% ipython --no-banner

In [1]: import numpy as np

In [2]: import numpy.linalg as la

In [3]: np.set_printoptions(precision=2, suppress=True, linewidth=200)

In [4]: mat = np.loadtxt("data.csv", delimiter=",")

In [5]: mat
Out[5]: 
array([[ 5.,  3.,  0.],
       [ 1., -1., -4.],
       [ 4.,  2., -1.]])

In [6]: la.matrix_rank(mat, rtol=0.1)
Out[6]: np.int64(2)

In [7]: la.cond(mat) > 100
Out[7]: np.True_

In [8]: round(float(la.norm(mat, 2) / la.norm(mat)), 2)
Out[8]: 0.87

In [9]: [round(float(x), 2) for x in la.svd(mat, compute_uv=False)[:3]]
Out[9]: [7.42, 4.24, 0.0]

In [10]: def softmax(z):
    ...:     e = np.exp(z - z.max(axis=-1, keepdims=True))
    ...:     return e / e.sum(axis=-1, keepdims=True)
    ...: 

In [11]: softmax(mat[1] + -3)
Out[11]: array([0.88, 0.12, 0.01])

In [12]: softmax(mat).sum(axis=1)
Out[12]: array([1., 1., 1.])

In [13]: softmax(mat[1])
Out[13]: array([0.88, 0.12, 0.01])

In [14]: np.round(softmax(10 * mat[1]), 2) + 0
Out[14]: array([1., 0., 0.])

In [15]: S = mat @ mat.T / np.sqrt(3)

In [16]: np.round(softmax(S + np.triu(np.full(S.shape, -np.inf), 1)), 2) + 0
Out[16]: 
array([[1.  , 0.  , 0.  ],
       [0.  , 1.  , 0.  ],
       [0.95, 0.  , 0.05]])

In [17]: softmax(S).round(6).argmax(axis=1)
Out[17]: array([0, 1, 0])

In [18]: softmax(S)[1] @ mat
Out[18]: array([ 1., -1., -4.])

In [19]: cov = mat.T @ mat

In [20]: np.trace(cov), (mat ** 2).sum()
Out[20]: (np.float64(73.0), np.float64(73.0))

In [21]: (mat @ mat.T).shape
Out[21]: (3, 3)

In [22]: np.allclose(cov, cov.T)
Out[22]: True

In [23]: A = np.array([[6.0, 4.0, 0.0], [2.0, 6.0, 0.0], [0.0, 0.0, 5.0]])

In [24]: f, g = A[1], A[2]

In [25]: f @ f
Out[25]: np.float64(40.0)

In [26]: p = (f @ g) / (f @ f) * f

In [27]: np.outer(f, g)
Out[27]: 
array([[ 0.,  0., 10.],
       [ 0.,  0., 30.],
       [ 0.,  0.,  0.]])

In [28]: (g - p) @ f
Out[28]: np.float64(0.0)

In [29]: np.sort(la.eigvals(A).real)
Out[29]: array([3.17, 5.  , 8.83])

In [30]: round(float(la.det(A.T)), 2)
Out[30]: 140.0

In [31]: np.einsum("ij,ji->", A, A)
Out[31]: np.float64(113.0)

In [32]: np.kron(np.eye(2, dtype=int), A)
Out[32]: 
array([[6., 4., 0., 0., 0., 0.],
       [2., 6., 0., 0., 0., 0.],
       [0., 0., 5., 0., 0., 0.],
       [0., 0., 0., 6., 4., 0.],
       [0., 0., 0., 2., 6., 0.],
       [0., 0., 0., 0., 0., 5.]])

In [33]: B = np.array([[-4, -5, 8], [-7, 3, 4]])

In [34]: Z = np.kron(B, A)

In [35]: la.matrix_rank(Z)
Out[35]: np.int64(6)

In [36]: Z.shape
Out[36]: (6, 9)

In [37]: m1 = np.load("dump.npy")

In [38]: m1
Out[38]: 
array([[0.5, 0.5, 0. ],
       [0. , 1. , 0. ],
       [0. , 0. , 1. ]])

In [39]: # triangular

In [40]: evals, evecs = la.eig(m1)

In [41]: evals
Out[41]: array([0.5, 1. , 1. ])

In [42]: np.sort(la.eigvals(la.inv(m1)))
Out[42]: array([1., 1., 2.])

In [43]: m1 @ evecs[:, 0] - evals[0] * evecs[:, 0]
Out[43]: array([0., 0., 0.])

In [44]: rng = np.random.default_rng(3138)

In [45]: M = rng.normal(size=(15, 3)) + 10 * np.array([1, 3, -2])

In [46]: M
Out[46]: 
array([[ 11.85,  30.99, -19.81],
       [ 10.35,  29.4 , -19.51],
       [  8.97,  29.93, -19.97],
       [  9.78,  29.89, -20.16],
       [  9.57,  29.04, -19.42],
       [ 11.72,  30.28, -21.9 ],
       [  7.81,  30.12, -20.62],
       [  9.66,  31.2 , -20.14],
       [ 12.48,  29.55, -20.04],
       [  9.82,  31.27, -19.01],
       [  9.15,  30.76, -18.78],
       [ 10.64,  30.51, -20.77],
       [  9.11,  29.99, -21.95],
       [ 11.  ,  31.33, -19.65],
       [ 10.69,  29.75, -20.49]])

In [47]: Xc = M - M.mean(axis=1)
ValueError: operands could not be broadcast together with shapes (15,3) (15,) 


In [48]: Xc = M - M.mean(axis=0)

In [49]: Uu, sig, VT = la.svd(Xc, full_matrices=False)

In [50]: np.searchsorted(np.cumsum(sig ** 2) / (sig ** 2).sum(), 0.9) + 1
Out[50]: np.int64(3)

In [51]: sig ** 2 / (sig ** 2).sum()
Out[51]: array([0.54, 0.29, 0.16])

In [52]: np.round(Xc.mean(axis=0), 2) + 0
Out[52]: array([0., 0., 0.])

In [53]: VT[0] * np.sign(VT[0, np.abs(VT[0]).argmax()])
Out[53]: array([ 0.99,  0.04, -0.11])

In [54]: np.abs(VT[0]).argmax()
Out[54]: np.int64(0)

In [55]: round(float((sig ** 2).sum() ** 2 / (sig ** 4).sum()), 2)
Out[55]: 2.45

In [56]: K = np.loadtxt("run7.csv", delimiter=",")

In [57]: K
Out[57]: 
array([[  1.1,   1.3,  28. ,   0.1],
       [ -2. ,  -0.5, -26. ,   1.5],
       [  0.6,   0.8,  -6. ,   1.5],
       [ -0.3,  -0.2,  26. ,  -0.8]])

In [58]: Uu, sig, VT = la.svd(K)

In [59]: sig
Out[59]: array([46.66,  2.34,  1.68,  0.25])

In [60]: np.argmax(sig[:-1] / (sig[1:] + 1e-6)) + 1
Out[60]: np.int64(1)

In [61]: B = Uu[:, :1] @ np.diag(sig[:1]) @ VT[:1]

In [62]: la.matrix_rank(B)
Out[62]: np.int64(1)

In [63]: round(np.abs(K - B).max(), 2)
Out[63]: np.float64(1.32)

In [64]: B
Out[64]: 
array([[  0.92,   0.51,  27.99,  -0.85],
       [ -0.86,  -0.47, -26.06,   0.79],
       [ -0.2 ,  -0.11,  -6.  ,   0.18],
       [  0.85,   0.47,  25.95,  -0.79]])

In [65]: q, r_ = la.qr(K)

In [66]: q.shape, r_.shape
Out[66]: ((4, 4), (4, 4))

In [67]: r_
Out[67]: 
array([[ -2.38,  -1.25, -30.01,   0.74],
       [  0.  ,  -1.03,  -1.88,  -1.61],
       [  0.  ,   0.  ,  35.61,  -1.32],
       [  0.  ,   0.  ,   0.  ,   0.53]])

In [68]: q
Out[68]: 
array([[-0.46, -0.7 ,  0.36, -0.41],
       [ 0.84, -0.53, -0.05, -0.08],
       [-0.25, -0.47, -0.41,  0.74],
       [ 0.13,  0.04,  0.84,  0.53]])

In [69]: np.round(q.T @ q, 2) + 0
Out[69]: 
array([[1., 0., 0., 0.],
       [0., 1., 0., 0.],
       [0., 0., 1., 0.],
       [0., 0., 0., 1.]])

In [70]: np.round(np.trace(q @ q.T), 2)
Out[70]: np.float64(4.0)

In [71]: lab = rng.permutation(4)

In [72]: B = K[:, lab] * rng.choice([-1, 1], 4)

In [73]: B
Out[73]: 
array([[ -1.1,   1.3,  -0.1, -28. ],
       [  2. ,  -0.5,  -1.5,  26. ],
       [ -0.6,   0.8,  -1.5,   6. ],
       [  0.3,  -0.2,   0.8, -26. ]])

In [74]: Uu, _, VT = la.svd(K.T @ B)

In [75]: np.round(Uu @ VT, 2) + 0
Out[75]: 
array([[-1.,  0.,  0.,  0.],
       [ 0.,  1.,  0.,  0.],
       [ 0.,  0.,  0., -1.],
       [ 0.,  0., -1.,  0.]])

In [76]: np.round(la.lstsq(K, B)[0], 2) + 0
Out[76]: 
array([[-1.,  0.,  0.,  0.],
       [ 0.,  1.,  0.,  0.],
       [ 0.,  0.,  0., -1.],
       [ 0.,  0., -1.,  0.]])

In [77]: lab
Out[77]: array([0, 1, 3, 2])
